$ ipython --no-banner

In [1]: import numpy as np

In [2]: np.set_printoptions(precision=4, suppress=True, linewidth=100)

In [3]: Y = np.array([[1], [1], [0], [1]])

In [4]: K = np.block([[np.zeros((4, 4)), Y], [Y.T, np.zeros((1, 1))]])

In [5]: print(K)
[[0. 0. 0. 0. 1.]
 [0. 0. 0. 0. 1.]
 [0. 0. 0. 0. 0.]
 [0. 0. 0. 0. 1.]
 [1. 1. 0. 1. 0.]]

In [6]: # column 1 repeats column 0

In [7]: def softmax(z):
   ...:     e = np.exp(z - z.max(axis=-1, keepdims=True))
   ...:     return e / e.sum(axis=-1, keepdims=True)
   ...: 

In [8]: print(softmax(K[2]))
[0.2 0.2 0.2 0.2 0.2]

In [9]: print(softmax(K[2] + -2))
[0.2 0.2 0.2 0.2 0.2]

In [10]: print(softmax(10 * K[2]))
[0.2 0.2 0.2 0.2 0.2]

In [11]: S = K @ K.T / np.sqrt(5)

In [12]: print(softmax(S)[2] @ K)
[0.2 0.2 0.  0.2 0.6]

In [13]: Y = np.array([[0, -7, 2, -5], [-6, 3, 3, -4], [5, -7, 1, -7], [7, 1, 1, -1]])

In [14]: X = np.triu(Y)

In [15]: print(X)
[[ 0 -7  2 -5]
 [ 0  3  3 -4]
 [ 0  0  1 -7]
 [ 0  0  0 -1]]

In [16]: print(round(float(np.linalg.norm(X, 2) / np.linalg.norm(X)), 4))
0.8253

In [17]: print(np.argsort(-np.linalg.norm(X, axis=0).round(6), kind="stable")[:3])
[3 1 2]

In [18]: print(np.round(softmax(10 * X[2]), 4) + 0)
[0.     0.     0.9999 0.    ]

In [19]: print(softmax(X).sum(axis=1))
[1. 1. 1. 1.]

In [20]: print(softmax(X[2] + 2))
[0.2119 0.2119 0.576  0.0002]

In [21]: print(softmax(X[2]))
[0.2119 0.2119 0.576  0.0002]

In [22]: S = X @ X.T / np.sqrt(4)

In [23]: print(softmax(S).round(6).argmax(axis=1))
[0 1 2 2]

In [24]: print(softmax(S)[2] @ X)
[ 0.     -0.0103  1.0017 -6.9968]

In [25]: print(np.round(softmax(S), 4) + 0)
[[1.     0.     0.     0.    ]
 [0.     0.8176 0.1824 0.    ]
 [0.0015 0.0001 0.9984 0.    ]
 [0.2242 0.136  0.6095 0.0303]]

In [26]: print(np.round(softmax(S + np.triu(np.full(S.shape, -np.inf), 1)), 4) + 0)
[[1.     0.     0.     0.    ]
 [0.     1.     0.     0.    ]
 [0.0015 0.0001 0.9984 0.    ]
 [0.2242 0.136  0.6095 0.0303]]

In [27]: x = np.array([0, 2, 0, 0])

In [28]: print(np.einsum("ij,j->i", X, x))
[-14   6   0   0]

In [29]: print((X @ x).argmax())
1

In [30]: print((X * x).sum(axis=1))
[-14   6   0   0]

In [31]: print(np.sign((X @ x).round(6)))
[-1  1  0  0]

In [32]: th = np.radians(62)

In [33]: r_ = np.eye(4)

In [34]: r_[0, 0] = r_[3, 3] = np.cos(th)

In [35]: r_[0, 3], r_[3, 0] = -np.sin(th), np.sin(th)

In [36]: print(r_)
[[ 0.4695  0.      0.     -0.8829]
 [ 0.      1.      0.      0.    ]
 [ 0.      0.      1.      0.    ]
 [ 0.8829  0.      0.      0.4695]]

In [37]: Y = X @ r_.T

In [38]: print(np.abs(Y - X).max(axis=0))
[6.1806 0.     0.     3.7137]

In [39]: print(Y)
[[ 4.4147 -7.      2.     -2.3474]
 [ 3.5318  3.      3.     -1.8779]
 [ 6.1806  0.      1.     -3.2863]
 [ 0.8829  0.      0.     -0.4695]]

In [40]: print(np.allclose(X @ X.T, Y @ Y.T))
True

In [41]: mat = np.loadtxt("run14.csv", delimiter=",")

In [42]: print(mat)
[[-2. -1.  0.  0.  0.  0.]
 [-2. -2.  0.  0.  0.  0.]
 [ 1. -1.  0.  0.  0.  0.]
 [ 0.  0. -2. -1.  0.  0.]
 [ 0.  0. -2. -2.  0.  0.]
 [ 0.  0.  1. -1.  0.  0.]
 [ 0.  0.  0.  0. -2. -1.]
 [ 0.  0.  0.  0. -2. -2.]
 [ 0.  0.  0.  0.  1. -1.]]

In [43]: x = np.array([-1, 1, 2, -2, 1, 2])

In [44]: y = mat @ x

In [45]: print(y)
[ 1.  0. -2. -2.  0.  4. -4. -6. -1.]

In [46]: print(np.linalg.lstsq(mat, y)[0])
[-1.  1.  2. -2.  1.  2.]

In [47]: rng = np.random.default_rng(131931)

In [48]: y = y + 0.05 * rng.normal(size=9)

In [49]: print(y)
[ 1.0226  0.1385 -2.0341 -2.0072 -0.0048  3.9554 -3.9546 -6.0353 -0.9753]

In [50]: c, *_ = np.linalg.lstsq(mat, y)

In [51]: print(c.round())
[-1.  1.  2. -2.  1.  2.]

In [52]: print(round(np.linalg.norm(y - mat @ c), 4))
0.0981

In [53]: print(c)
[-1.0279  0.979   1.9851 -1.9774  1.0009  1.9994]

In [54]: print(np.round(mat.T @ (y - mat @ c), 4) + 0)
[0. 0. 0. 0. 0. 0.]
